% python3 -q
>>> import numpy as np
>>> np.set_printoptions(precision=3, suppress=True, linewidth=120, legacy="1.25")
>>> K = np.load("out18.npy")
>>> K
array([[ 0.,  2.,  5., -2.,  1., -3.],
       [ 2.,  0.,  0.,  0.,  0.,  0.],
       [ 5.,  0.,  0.,  0.,  0.,  0.],
       [-2.,  0.,  0.,  0.,  0.,  0.],
       [ 1.,  0.,  0.,  0.,  0.,  0.],
       [-3.,  0.,  0.,  0.,  0.,  0.]])
>>> [round(float(np.linalg.det(K[:i, :i])), 2) + 0 for i in range(1, 7)]
[0.0, -4.0, 0.0, 0.0, 0.0, 0.0]
>>> np.all(np.linalg.eigvalsh(K) > 0)
False
>>> left, s, vt = np.linalg.svd(K)
>>> evecs = vt[:(s > 1e-8).sum()]
>>> rng = np.random.default_rng(14459)
>>> x0 = K[0] + 2 * K[4] + rng.integers(2) * np.eye(6)[5]
>>> x0
array([ 2.,  2.,  5., -2.,  1., -2.])
>>> np.linalg.matrix_rank(np.vstack([K, x0]))
3
>>> np.round(np.linalg.norm(x0 - evecs.T @ evecs @ x0), 3)
0.889
>>> evecs.T @ evecs
array([[ 1.   ,  0.   ,  0.   ,  0.   ,  0.   ,  0.   ],
       [ 0.   ,  0.093,  0.233, -0.093,  0.047, -0.14 ],
       [ 0.   ,  0.233,  0.581, -0.233,  0.116, -0.349],
       [ 0.   , -0.093, -0.233,  0.093, -0.047,  0.14 ],
       [ 0.   ,  0.047,  0.116, -0.047,  0.023, -0.07 ],
       [ 0.   , -0.14 , -0.349,  0.14 , -0.07 ,  0.209]])
>>> np.diag(evecs.T @ evecs)
array([1.   , 0.093, 0.581, 0.093, 0.023, 0.209])
>>> left, s, vt = np.linalg.svd(K, full_matrices=False)
>>> np.round(left.T @ K @ vt.T, 3) + 0
array([[6.557, 0.   , 0.   , 0.   , 0.   , 0.   ],
       [0.   , 6.557, 0.   , 0.   , 0.   , 0.   ],
       [0.   , 0.   , 0.   , 0.   , 0.   , 0.   ],
       [0.   , 0.   , 0.   , 0.   , 0.   , 0.   ],
       [0.   , 0.   , 0.   , 0.   , 0.   , 0.   ],
       [0.   , 0.   , 0.   , 0.   , 0.   , 0.   ]])
>>> np.round(left.T @ left, 3) + 0
array([[1., 0., 0., 0., 0., 0.],
       [0., 1., 0., 0., 0., 0.],
       [0., 0., 1., 0., 0., 0.],
       [0., 0., 0., 1., 0., 0.],
       [0., 0., 0., 0., 1., 0.],
       [0., 0., 0., 0., 0., 1.]])
>>> np.round(s / s[0], 3) + 0
array([1., 1., 0., 0., 0., 0.])
>>> A2 = K / np.sqrt((K ** 2).mean(axis=1, keepdims=True))
>>> K - K.mean(axis=1, keepdims=True)
array([[-0.5  ,  1.5  ,  4.5  , -2.5  ,  0.5  , -3.5  ],
       [ 1.667, -0.333, -0.333, -0.333, -0.333, -0.333],
       [ 4.167, -0.833, -0.833, -0.833, -0.833, -0.833],
       [-1.667,  0.333,  0.333,  0.333,  0.333,  0.333],
       [ 0.833, -0.167, -0.167, -0.167, -0.167, -0.167],
       [-2.5  ,  0.5  ,  0.5  ,  0.5  ,  0.5  ,  0.5  ]])
>>> A2[5]
array([-2.449,  0.   ,  0.   ,  0.   ,  0.   ,  0.   ])
>>> np.linalg.matrix_rank(A2) == np.linalg.matrix_rank(K)
True
>>> feats = np.load("mat.npy")
>>> feats
array([[1.02, 3.  , 4.  , 4.  , 3.  , 5.  , 1.  , 0.  , 5.  , 5.  , 0.  ],
       [5.  , 5.02, 0.  , 0.  , 5.  , 3.  , 3.  , 3.  , 3.  , 2.  , 3.  ],
       [5.  , 5.  , 5.02, 0.  , 3.  , 0.  , 2.  , 4.  , 3.  , 3.  , 0.  ],
       [4.  , 2.  , 0.  , 5.02, 5.  , 5.  , 1.  , 3.  , 1.  , 1.  , 5.  ],
       [5.  , 4.  , 4.  , 3.  , 3.02, 1.  , 2.  , 5.  , 3.  , 5.  , 0.  ],
       [5.  , 1.  , 0.  , 4.  , 2.  , 1.02, 4.  , 3.  , 4.  , 2.  , 3.  ],
       [4.  , 0.  , 2.  , 2.  , 4.  , 3.  , 2.02, 4.  , 3.  , 0.  , 5.  ],
       [5.  , 0.  , 3.  , 2.  , 3.  , 5.  , 0.  , 1.02, 4.  , 1.  , 1.  ],
       [0.  , 1.  , 2.  , 4.  , 3.  , 0.  , 0.  , 5.  , 0.02, 5.  , 4.  ],
       [0.  , 1.  , 1.  , 2.  , 4.  , 2.  , 5.  , 1.  , 5.  , 0.02, 4.  ],
       [1.  , 3.  , 4.  , 4.  , 3.  , 5.  , 1.  , 0.  , 5.  , 5.  , 0.02]])
>>> left, s, vt = np.linalg.svd(feats, full_matrices=False)
>>> np.round(vt @ vt.T, 3) + 0
array([[1., 0., 0., 0., 0., 0., 0., 0., 0., 0., 0.],
       [0., 1., 0., 0., 0., 0., 0., 0., 0., 0., 0.],
       [0., 0., 1., 0., 0., 0., 0., 0., 0., 0., 0.],
       [0., 0., 0., 1., 0., 0., 0., 0., 0., 0., 0.],
       [0., 0., 0., 0., 1., 0., 0., 0., 0., 0., 0.],
       [0., 0., 0., 0., 0., 1., 0., 0., 0., 0., 0.],
       [0., 0., 0., 0., 0., 0., 1., 0., 0., 0., 0.],
       [0., 0., 0., 0., 0., 0., 0., 1., 0., 0., 0.],
       [0., 0., 0., 0., 0., 0., 0., 0., 1., 0., 0.],
       [0., 0., 0., 0., 0., 0., 0., 0., 0., 1., 0.],
       [0., 0., 0., 0., 0., 0., 0., 0., 0., 0., 1.]])
>>> round(float(np.sqrt((s ** 2).sum())), 3), round(np.linalg.norm(feats), 3)
(35.439, 35.439)
>>> np.round(s / s[0], 3) + 0
array([1.   , 0.358, 0.313, 0.266, 0.212, 0.166, 0.141, 0.062, 0.029, 0.017, 0.   ])
>>> np.linalg.matrix_rank(feats, rtol=0.1)
7
>>> [round(float(x), 3) for x in np.linalg.svd(feats, compute_uv=False)[:3]]
[30.011, 10.742, 9.4]
>>> np.linalg.cond(feats) > 100
True
>>> x0 = np.array([1, -1, 3, -3, -2, 3, -3, 0, 0, -1, 1])
>>> np.linalg.norm(feats @ x0) <= np.linalg.norm(feats, 2) * np.linalg.norm(x0) + 1e-9
True
>>> feats @ (2 * x0)
array([ -1.96, -18.04,   0.12, -14.12, -20.08, -39.88,   7.88,  34.  , -28.  , -34.04,  -1.96])
>>> def softmax(z):
...     e = np.exp(z - z.max(axis=-1, keepdims=True))
...     return e / e.sum(axis=-1, keepdims=True)
... 
>>> softmax(feats[3])
array([0.079, 0.011, 0.001, 0.22 , 0.216, 0.216, 0.004, 0.029, 0.004, 0.004, 0.216])
>>> att = feats @ feats.T / np.sqrt(11)
>>> np.round(softmax(att)[3] @ feats, 3) + 0
array([4.   , 2.   , 0.   , 5.019, 5.   , 4.999, 1.   , 3.   , 1.001, 1.   , 5.   ])
>>> softmax(att).round(6).argmax(axis=1)
array([0, 1, 2, 3, 4, 5, 6, 7, 8, 9, 0])
